>>> import numpy as np
>>> from numpy import linalg as LA
>>> np.set_printoptions(suppress=True, linewidth=100)
>>> A = np.loadtxt("case7.csv", delimiter=",")
>>> A.round(3)
array([[ 0.707,  0.   ,  0.   ,  0.707,  0.   ],
       [ 0.   ,  1.   ,  0.   ,  0.   ,  0.   ],
       [ 0.   ,  0.   ,  1.   ,  0.   ,  0.   ],
       [-0.707,  0.   ,  0.   ,  0.707,  0.   ],
       [ 0.   ,  0.   ,  0.   ,  0.   ,  1.   ]])
>>> f = np.array([0, 2, 2, 1, 0])
>>> other = A + np.outer(f, np.eye(5)[2])
>>> LA.matrix_rank(LA.inv(other) - LA.inv(A), tol=1e-8)
np.int64(1)
>>> np.round(LA.det(other) / LA.det(A), 3), round(float(1 + LA.solve(A, f)[2]), 3)
(np.float64(3.0), 3.0)
>>> LA.matrix_rank(other - A)
np.int64(1)
>>> arr = np.load("block7.npy")
>>> arr
array([[ 1, -2,  6,  1, -1],
       [-1, -1,  3, -1, -2],
       [-1, -2,  6,  1, -2],
       [ 0,  0,  0, -2, -1],
       [ 3, -2,  6, -1,  0]])
>>> # column 2 is much longer than the rest
>>> q = A.astype(float).copy()
>>> for j in range(5):
...     q[:, j] -= q[:, :j] @ (q[:, :j].T @ q[:, j])
...     q[:, j] /= LA.norm(q[:, j])
... 
>>> q.round(3)
array([[ 0.707,  0.   ,  0.   ,  0.707,  0.   ],
       [ 0.   ,  1.   ,  0.   ,  0.   ,  0.   ],
       [ 0.   ,  0.   ,  1.   ,  0.   ,  0.   ],
       [-0.707,  0.   ,  0.   ,  0.707,  0.   ],
       [ 0.   ,  0.   ,  0.   ,  0.   ,  1.   ]])
>>> x = np.array([2, -1, 3, -9, -6])
>>> print(5 - LA.matrix_rank(q - np.eye(5), tol=1e-8))
3
>>> np.round(np.abs(LA.eigvals(q)), 3)
array([1., 1., 1., 1., 1.])
>>> print(np.round(LA.inv(q), 3))
[[ 0.707  0.     0.    -0.707  0.   ]
 [ 0.     1.     0.     0.     0.   ]
 [ 0.     0.     1.     0.     0.   ]
 [ 0.707  0.     0.     0.707  0.   ]
 [ 0.     0.     0.     0.     1.   ]]
